>>> import numpy as np
>>> np.set_printoptions(precision=1, suppress=True, linewidth=100)
>>> def rd(a):
...     return np.round(a, 1) + 0
... 
>>> data = np.array([[0.0, 0.0, 0.0, -1.0, -1.0],
...     [0.0, 0.0, -1.0, 0.0, 0.0],
...     [0.0, -1.0, 0.0, 0.0, 0.0],
...     [-1.0, 0.0, 0.0, 0.0, -1.0],
...     [-1.0, 0.0, 0.0, -1.0, 0.0]])
>>> np.count_nonzero(data)
np.int64(8)
>>> np.abs(data).max()
np.float64(1.0)
>>> data.mean(axis=0)
array([-0.4, -0.2, -0.2, -0.4, -0.4])
>>> rd(np.linalg.svd(data, compute_uv=False))
array([2., 1., 1., 1., 1.])
>>> rd(np.linalg.norm(data))
np.float64(2.8)
>>> np.unravel_index(np.abs(data).argmax(), data.shape)
(np.int64(0), np.int64(3))
>>> proj = np.triu(np.array([[-3, -2, 1, 0, -1],
...     [3, 0, -2, 1, 0],
...     [1, -2, 2, 3, -1],
...     [-1, 0, 3, 2, 0],
...     [1, 3, 3, 0, 0]]), 1) + np.eye(5)
>>> M2 = proj @ data @ np.linalg.inv(proj)
>>> np.trace(M2), np.trace(data)
(np.float64(0.0), np.float64(0.0))
>>> proj @ data - data @ proj
array([[ 1., -1.,  2.,  1.,  0.],
       [-1.,  2.,  0.,  3., -2.],
       [-2.,  0., -2.,  2., -3.],
       [ 0., -2.,  1.,  0., -1.],
       [ 0., -2.,  1.,  0., -1.]])
>>> M2
array([[  1.,   1.,   3., -10.,   3.],
       [ -1.,   0.,   0.,   0.,  -2.],
       [ -2.,  -5.,  -8.,  30., -13.],
       [ -1.,  -2.,  -3.,  11.,  -5.],
       [ -1.,  -2.,  -3.,  10.,  -4.]])
>>> rd(np.linalg.det(M2))
np.float64(2.0)
>>> ev, evecs = np.linalg.eig(data)
>>> rd(np.sort(np.linalg.eigvals(data @ data)))
array([1., 1., 1., 1., 4.])
>>> rd(data @ evecs[:, 0] - ev[0] * evecs[:, 0])
array([0., 0., 0., 0., 0.])
>>> rd(ev)
array([ 1., -2.,  1., -1.,  1.])
>>> rd(np.sort(np.linalg.eigvals(data.T)))
array([-2., -1.,  1.,  1.,  1.])
>>> ev, evecs = np.linalg.eigh(data)
>>> rd(evecs.T @ evecs)
array([[1., 0., 0., 0., 0.],
       [0., 1., 0., 0., 0.],
       [0., 0., 1., 0., 0.],
       [0., 0., 0., 1., 0.],
       [0., 0., 0., 0., 1.]])
>>> r0, r1 = data[1], data[4]
>>> r0 @ r1
np.float64(0.0)
>>> r0 @ r0
np.float64(1.0)
>>> p = (r0 @ r1) / (r0 @ r0) * r0
>>> r1 - p
array([-1.,  0.,  0., -1.,  0.])
>>> (r1 - p) @ r0
np.float64(0.0)
>>> np.linalg.matrix_rank(np.outer(r0, r1))
np.int64(1)
>>> arr = np.load("case7.npy")
>>> rd(arr)
array([[-0.3,  0. , -0.3, -0.2, -0.7,  0.4, -0.4, -0.2],
       [ 0.4, -0.7,  0.3,  0.1, -0.1,  0. , -0.3, -0.4],
       [ 0. , -0.3, -0.2, -0.2, -0.4, -0.6,  0. ,  0.5],
       [-0.1,  0.2,  0.5, -0.8,  0. , -0.2,  0. , -0.2],
       [ 0.1, -0.2,  0.3, -0.2, -0.1,  0.6,  0.2,  0.6],
       [ 0.2,  0.1,  0.1,  0.1, -0.5,  0. ,  0.8, -0.3],
       [ 0.8,  0.3, -0.4, -0.3,  0. ,  0. , -0.2,  0. ],
       [ 0.1,  0.4,  0.5,  0.4, -0.3, -0.1, -0.3,  0.3]])
>>> rd(arr.ravel(order="F"))
array([-0.3,  0.4,  0. , -0.1,  0.1,  0.2,  0.8,  0.1,  0. , -0.7, -0.3,  0.2, -0.2,  0.1,  0.3,
        0.4, -0.3,  0.3, -0.2,  0.5,  0.3,  0.1, -0.4,  0.5, -0.2,  0.1, -0.2, -0.8, -0.2,  0.1,
       -0.3,  0.4, -0.7, -0.1, -0.4,  0. , -0.1, -0.5,  0. , -0.3,  0.4,  0. , -0.6, -0.2,  0.6,
        0. ,  0. , -0.1, -0.4, -0.3,  0. ,  0. ,  0.2,  0.8, -0.2, -0.3, -0.2, -0.4,  0.5, -0.2,
        0.6, -0.3,  0. ,  0.3])
>>> rd(arr.reshape(2, -1))
array([[-0.3,  0. , -0.3, -0.2, -0.7,  0.4, -0.4, -0.2,  0.4, -0.7,  0.3,  0.1, -0.1,  0. , -0.3,
        -0.4,  0. , -0.3, -0.2, -0.2, -0.4, -0.6,  0. ,  0.5, -0.1,  0.2,  0.5, -0.8,  0. , -0.2,
         0. , -0.2],
       [ 0.1, -0.2,  0.3, -0.2, -0.1,  0.6,  0.2,  0.6,  0.2,  0.1,  0.1,  0.1, -0.5,  0. ,  0.8,
        -0.3,  0.8,  0.3, -0.4, -0.3,  0. ,  0. , -0.2,  0. ,  0.1,  0.4,  0.5,  0.4, -0.3, -0.1,
        -0.3,  0.3]])
>>> rd(arr.reshape(-1, 2))
array([[-0.3,  0. ],
       [-0.3, -0.2],
       [-0.7,  0.4],
       [-0.4, -0.2],
       [ 0.4, -0.7],
       [ 0.3,  0.1],
       [-0.1,  0. ],
       [-0.3, -0.4],
       [ 0. , -0.3],
       [-0.2, -0.2],
       [-0.4, -0.6],
       [ 0. ,  0.5],
       [-0.1,  0.2],
       [ 0.5, -0.8],
       [ 0. , -0.2],
       [ 0. , -0.2],
       [ 0.1, -0.2],
       [ 0.3, -0.2],
       [-0.1,  0.6],
       [ 0.2,  0.6],
       [ 0.2,  0.1],
       [ 0.1,  0.1],
       [-0.5,  0. ],
       [ 0.8, -0.3],
       [ 0.8,  0.3],
       [-0.4, -0.3],
       [ 0. ,  0. ],
       [-0.2,  0. ],
       [ 0.1,  0.4],
       [ 0.5,  0.4],
       [-0.3, -0.1],
       [-0.3,  0.3]])
>>> t3 = arr.reshape(8, 2, -1)
>>> rd(np.einsum("ihd,ihd->ih", t3, t3))
array([[0.2, 0.8],
       [0.8, 0.2],
       [0.2, 0.8],
       [0.9, 0.1],
       [0.2, 0.8],
       [0.1, 0.9],
       [1. , 0. ],
       [0.7, 0.3]])
>>> rd(np.swapaxes(t3, 1, 2)[0])
array([[-0.3, -0.7],
       [ 0. ,  0.4],
       [-0.3, -0.4],
       [-0.2, -0.2]])
>>> rd(t3.transpose(1, 0, 2))
array([[[-0.3,  0. , -0.3, -0.2],
        [ 0.4, -0.7,  0.3,  0.1],
        [ 0. , -0.3, -0.2, -0.2],
        [-0.1,  0.2,  0.5, -0.8],
        [ 0.1, -0.2,  0.3, -0.2],
        [ 0.2,  0.1,  0.1,  0.1],
        [ 0.8,  0.3, -0.4, -0.3],
        [ 0.1,  0.4,  0.5,  0.4]],

       [[-0.7,  0.4, -0.4, -0.2],
        [-0.1,  0. , -0.3, -0.4],
        [-0.4, -0.6,  0. ,  0.5],
        [ 0. , -0.2,  0. , -0.2],
        [-0.1,  0.6,  0.2,  0.6],
        [-0.5,  0. ,  0.8, -0.3],
        [ 0. ,  0. , -0.2,  0. ],
        [-0.3, -0.1, -0.3,  0.3]]])
